% python3 -q
>>> import numpy as np
>>> from numpy import linalg as LA
>>> np.set_printoptions(suppress=True, linewidth=120)
>>> tidy = lambda a: np.round(a, 2) + 0
>>> rng = np.random.default_rng(3855)
>>> M = np.array([[-4, -2, 0, -3],
...     [2, 2, -3, 4],
...     [4, -5, -2, 2],
...     [-2, 1, 5, 4],
...     [-4, -2, -5, -2],
...     [4, -4, 3, 1],
...     [-2, 2, 4, -3],
...     [-5, -4, -4, -1],
...     [1, -1, 3, -4],
...     [-4, -3, 1, -2]]) * (rng.random((10, 4)) < 0.3)
>>> M
array([[ 0,  0,  0, -3],
       [ 0,  0, -3,  4],
       [ 0, -5, -2,  2],
       [ 0,  0,  0,  4],
       [ 0,  0,  0, -2],
       [ 0,  0,  0,  0],
       [ 0,  2,  0,  0],
       [ 0,  0,  0,  0],
       [ 1, -1,  0,  0],
       [ 0, -3,  0,  0]])
>>> gram = np.cov(M, rowvar=False)
>>> tidy(np.corrcoef(M.T))
array([[ 1.  , -0.05,  0.16, -0.08],
       [-0.05,  1.  ,  0.34, -0.16],
       [ 0.16,  0.34,  1.  , -0.61],
       [-0.08, -0.16, -0.61,  1.  ]])
>>> tidy(np.polyfit(M[:, 2], M[:, 1], 1))
array([ 0.62, -0.39])
>>> tidy(np.corrcoef(M[:, 2], M[:, 1])[0, 1])
np.float64(0.34)
>>> K = np.loadtxt("x.csv", delimiter=",")
>>> K
array([[ 2.,  0., -1.,  0.,  0., -2., -1., -1.],
       [ 2., -1.,  0., -2., -2., -2., -1.,  0.],
       [-2.,  0.,  0.,  1.,  0., -1.,  2., -1.],
       [ 1., -1.,  2., -1., -2.,  2.,  1., -2.]])
>>> W = np.array([[9, 4, 3, 8, -2],
...     [-1, 6, -7, -1, 4],
...     [1, 9, 2, -5, 2],
...     [-5, 4, 0, -8, -7],
...     [-7, 6, -2, -8, 2],
...     [3, -9, -1, -1, -4],
...     [6, 2, -2, -4, 5],
...     [8, -7, 3, 4, -6]])
>>> coef = np.array([3, 0, 0, 2, 3])
>>> H = np.maximum(K @ W + coef, 0)
>>> H
array([[ 0., 22.,  5., 25.,  6.],
       [34.,  0., 21., 57.,  8.],
       [ 0., 16.,  0.,  0., 20.],
       [30.,  0.,  8., 11., 13.]])
>>> Z = np.array([[1, -3], [-3, -3], [1, 2], [-4, -1], [-1, -3]])
>>> W @ Z
array([[-30, -35],
       [-26, -40],
       [ -6, -27],
       [ 22,  32],
       [  3,   1],
       [ 37,  29],
       [  9, -39],
       [ 22,  17]])
>>> (H @ Z).round(6).argmax(axis=1)
array([1, 1, 0, 0])
>>> Y = K[0, 0] * K[1:] - np.outer(K[1:, 0], K[0])
>>> Y
array([[ 0., -2.,  2., -4., -4.,  0.,  0.,  2.],
       [ 0.,  0., -2.,  2.,  0., -6.,  2., -4.],
       [ 0., -2.,  5., -2., -4.,  6.,  3., -3.]])
>>> K[:, 0] / K[0, 0]
array([ 1. ,  1. , -1. ,  0.5])
>>> np.flatnonzero(~Y.round(6).any(axis=1))
array([], dtype=int64)
>>> Y = K + rng.integers(-2, 3, (4, 2)) @ rng.integers(-2, 3, (2, 8))
>>> Y
array([[ 3., -2., -1., -1., -1., -2., -2., -3.],
       [-3.,  5.,  2.,  3.,  3., -6.,  0.,  4.],
       [-3.,  0.,  1.,  2.,  1., -3.,  1., -2.],
       [ 6., -7.,  0., -6., -7.,  6.,  0., -6.]])
>>> LA.matrix_rank(Y - K, tol=1e-8)
np.int64(2)
>>> Y - K
array([[ 1., -2.,  0., -1., -1.,  0., -1., -2.],
       [-5.,  6.,  2.,  5.,  5., -4.,  1.,  4.],
       [-1.,  0.,  1.,  1.,  1., -2., -1., -1.],
       [ 5., -6., -2., -5., -5.,  4., -1., -4.]])
>>> E = np.load("out8.npy")
>>> E
array([[ 0,  0,  0,  0,  0,  0,  0,  0,  0,  0],
       [ 0,  1,  0,  0,  0,  0,  0,  0,  0,  0],
       [ 0,  0,  1,  0,  0,  0,  0,  0,  0,  0],
       [ 0,  0,  0,  0,  0,  0,  0,  0,  0,  0],
       [ 0,  0,  0,  0,  0,  0,  0,  0,  0,  0],
       [ 0,  0,  0,  0,  2,  0,  0,  0,  0,  0],
       [-2,  0,  0,  0,  0,  0,  0,  0,  0,  0],
       [ 0,  0,  0,  0,  0,  0, -1,  0,  0,  0],
       [ 0,  0,  0,  1,  0,  0,  0,  0,  0,  0],
       [ 0,  0,  0,  0,  0,  1,  0,  0,  0,  0]])
>>> E @ E
array([[0, 0, 0, 0, 0, 0, 0, 0, 0, 0],
       [0, 1, 0, 0, 0, 0, 0, 0, 0, 0],
       [0, 0, 1, 0, 0, 0, 0, 0, 0, 0],
       [0, 0, 0, 0, 0, 0, 0, 0, 0, 0],
       [0, 0, 0, 0, 0, 0, 0, 0, 0, 0],
       [0, 0, 0, 0, 0, 0, 0, 0, 0, 0],
       [0, 0, 0, 0, 0, 0, 0, 0, 0, 0],
       [2, 0, 0, 0, 0, 0, 0, 0, 0, 0],
       [0, 0, 0, 0, 0, 0, 0, 0, 0, 0],
       [0, 0, 0, 0, 2, 0, 0, 0, 0, 0]])
>>> (E + E.T) / 2
array([[ 0. ,  0. ,  0. ,  0. ,  0. ,  0. , -1. ,  0. ,  0. ,  0. ],
       [ 0. ,  1. ,  0. ,  0. ,  0. ,  0. ,  0. ,  0. ,  0. ,  0. ],
       [ 0. ,  0. ,  1. ,  0. ,  0. ,  0. ,  0. ,  0. ,  0. ,  0. ],
       [ 0. ,  0. ,  0. ,  0. ,  0. ,  0. ,  0. ,  0. ,  0.5,  0. ],
       [ 0. ,  0. ,  0. ,  0. ,  0. ,  1. ,  0. ,  0. ,  0. ,  0. ],
       [ 0. ,  0. ,  0. ,  0. ,  1. ,  0. ,  0. ,  0. ,  0. ,  0.5],
       [-1. ,  0. ,  0. ,  0. ,  0. ,  0. ,  0. , -0.5,  0. ,  0. ],
       [ 0. ,  0. ,  0. ,  0. ,  0. ,  0. , -0.5,  0. ,  0. ,  0. ],
       [ 0. ,  0. ,  0. ,  0.5,  0. ,  0. ,  0. ,  0. ,  0. ,  0. ],
       [ 0. ,  0. ,  0. ,  0. ,  0. ,  0.5,  0. ,  0. ,  0. ,  0. ]])
>>> LA.matrix_power(E, 4)
array([[0, 0, 0, 0, 0, 0, 0, 0, 0, 0],
       [0, 1, 0, 0, 0, 0, 0, 0, 0, 0],
       [0, 0, 1, 0, 0, 0, 0, 0, 0, 0],
       [0, 0, 0, 0, 0, 0, 0, 0, 0, 0],
       [0, 0, 0, 0, 0, 0, 0, 0, 0, 0],
       [0, 0, 0, 0, 0, 0, 0, 0, 0, 0],
       [0, 0, 0, 0, 0, 0, 0, 0, 0, 0],
       [0, 0, 0, 0, 0, 0, 0, 0, 0, 0],
       [0, 0, 0, 0, 0, 0, 0, 0, 0, 0],
       [0, 0, 0, 0, 0, 0, 0, 0, 0, 0]])
>>> np.trace(E)
np.int64(2)
